% ipython --no-banner

In [1]: import numpy as np

In [2]: from numpy import linalg as LA

In [3]: np.set_printoptions(precision=3, suppress=True, linewidth=200, floatmode="fixed")

In [4]: rnd = lambda a: np.round(a, 3) + 0

In [5]: Z = np.array([[3, 3, 9], [8, -6, 7], [-5, 6, 3]])

In [6]: rng = np.random.default_rng(25634)

In [7]: m1 = (rng.random((13, 3)) < 0.25) @ Z

In [8]: m1
Out[8]: 
array([[ 8, -6,  7],
       [-5,  6,  3],
       [ 8, -6,  7],
       [11, -3, 16],
       [ 8, -6,  7],
       [ 0,  0,  0],
       [-5,  6,  3],
       [-2,  9, 12],
       [ 3,  3,  9],
       [ 3,  3,  9],
       [ 0,  0,  0],
       [ 0,  0,  0],
       [-2,  9, 12]])

In [9]: proj = m1 @ LA.solve(m1.T @ m1, m1.T)

In [10]: rnd(np.diag(proj))
Out[10]: array([0.267, 0.317, 0.267, 0.400, 0.267, 0.000, 0.317, 0.317, 0.267, 0.267, 0.000, 0.000, 0.317])

In [11]: rnd(LA.eigvalsh(proj))
Out[11]: array([0.000, 0.000, 0.000, 0.000, 0.000, 0.000, 0.000, 0.000, 0.000, 0.000, 1.000, 1.000, 1.000])

In [12]: G = np.cov(m1, rowvar=False)

In [13]: rnd(LA.eigvalsh(G)[::-1])
Out[13]: array([53.938, 29.128,  0.254])

In [14]: G.shape
Out[14]: (3, 3)

In [15]: lab = rng.integers(0, 2, 5)

In [16]: E = np.triu((lab[:, None] == lab) & (rng.random((5, 5)) < 0.8), 1).astype(int)

In [17]: E += E.T

In [18]: E
Out[18]: 
array([[0, 0, 0, 0, 0],
       [0, 0, 0, 0, 0],
       [0, 0, 0, 1, 1],
       [0, 0, 1, 0, 0],
       [0, 0, 1, 0, 0]])

In [19]: lab = rng.permutation(5)

In [20]: lab
Out[20]: array([4, 3, 0, 2, 1])

In [21]: other = E[lab][:, lab]

In [22]: rnd(np.sort(np.abs(LA.eigvals(other))))
Out[22]: array([0.000, 0.000, 0.000, 1.414, 1.414])
